>>> import numpy as np
>>> np.set_printoptions(precision=2, suppress=True, linewidth=100, legacy="1.25")
>>> data = np.array([[-4, 3, -8, -7, -8, 3, 1, -4, -4, 6, -6, -7, 8, 0, -1],
...     [8, -5, -8, 8, 3, -2, 7, 9, 7, 0, -9, -5, 4, -6, -3],
...     [-7, 8, 4, -9, -3, -4, -4, -9, 8, -8, 6, -7, -8, 4, -3],
...     [-9, 5, 6, -8, -4, 6, -4, 3, -9, -4, 6, -5, 0, 8, -4],
...     [-1, -9, 8, 2, -6, -2, 6, -8, -2, 5, 1, 8, -2, 8, 0],
...     [2, 0, -4, 6, 5, -1, -8, 1, -7, -4, -7, -6, -3, -2, 5],
...     [-5, -1, 5, 1, -7, 9, 5, -3, 0, -6, 9, -1, -2, -3, -7],
...     [3, 3, 6, -5, -9, -9, -3, 6, -6, -9, -7, -6, 5, -4, -2],
...     [8, -3, -3, 7, -6, -7, 4, -8, 4, 5, 1, 3, 9, 7, -3],
...     [-4, -1, 2, 7, 3, -9, -9, 3, 0, 2, 7, -6, -5, -9, 5]])
>>> data
array([[-4,  3, -8, -7, -8,  3,  1, -4, -4,  6, -6, -7,  8,  0, -1],
       [ 8, -5, -8,  8,  3, -2,  7,  9,  7,  0, -9, -5,  4, -6, -3],
       [-7,  8,  4, -9, -3, -4, -4, -9,  8, -8,  6, -7, -8,  4, -3],
       [-9,  5,  6, -8, -4,  6, -4,  3, -9, -4,  6, -5,  0,  8, -4],
       [-1, -9,  8,  2, -6, -2,  6, -8, -2,  5,  1,  8, -2,  8,  0],
       [ 2,  0, -4,  6,  5, -1, -8,  1, -7, -4, -7, -6, -3, -2,  5],
       [-5, -1,  5,  1, -7,  9,  5, -3,  0, -6,  9, -1, -2, -3, -7],
       [ 3,  3,  6, -5, -9, -9, -3,  6, -6, -9, -7, -6,  5, -4, -2],
       [ 8, -3, -3,  7, -6, -7,  4, -8,  4,  5,  1,  3,  9,  7, -3],
       [-4, -1,  2,  7,  3, -9, -9,  3,  0,  2,  7, -6, -5, -9,  5]])
>>> x0 = np.array([-1, -2, 2, 0, -1, 2, -2, 2, -2, 2, -1, 1, 0, 1, -2])
>>> np.linalg.norm(data @ x0) <= np.linalg.norm(data, 2) * np.linalg.norm(x0) + 1e-9
True
>>> (data * x0).sum(axis=1)
array([  7, -27, -51,  56,  38,  -4,  15,   7, -23, -15])
>>> np.sign((data @ x0).round(6))
array([ 1, -1, -1,  1,  1, -1,  1,  1, -1, -1])
>>> data @ x0
array([  7, -27, -51,  56,  38,  -4,  15,   7, -23, -15])
>>> data @ np.eye(15)[13]
array([ 0., -6.,  4.,  8.,  8., -2., -3., -4.,  7., -9.])
>>> data @ np.ones(15)
array([-28.,   8., -32., -13.,   8., -23.,  -6., -37.,  18., -14.])
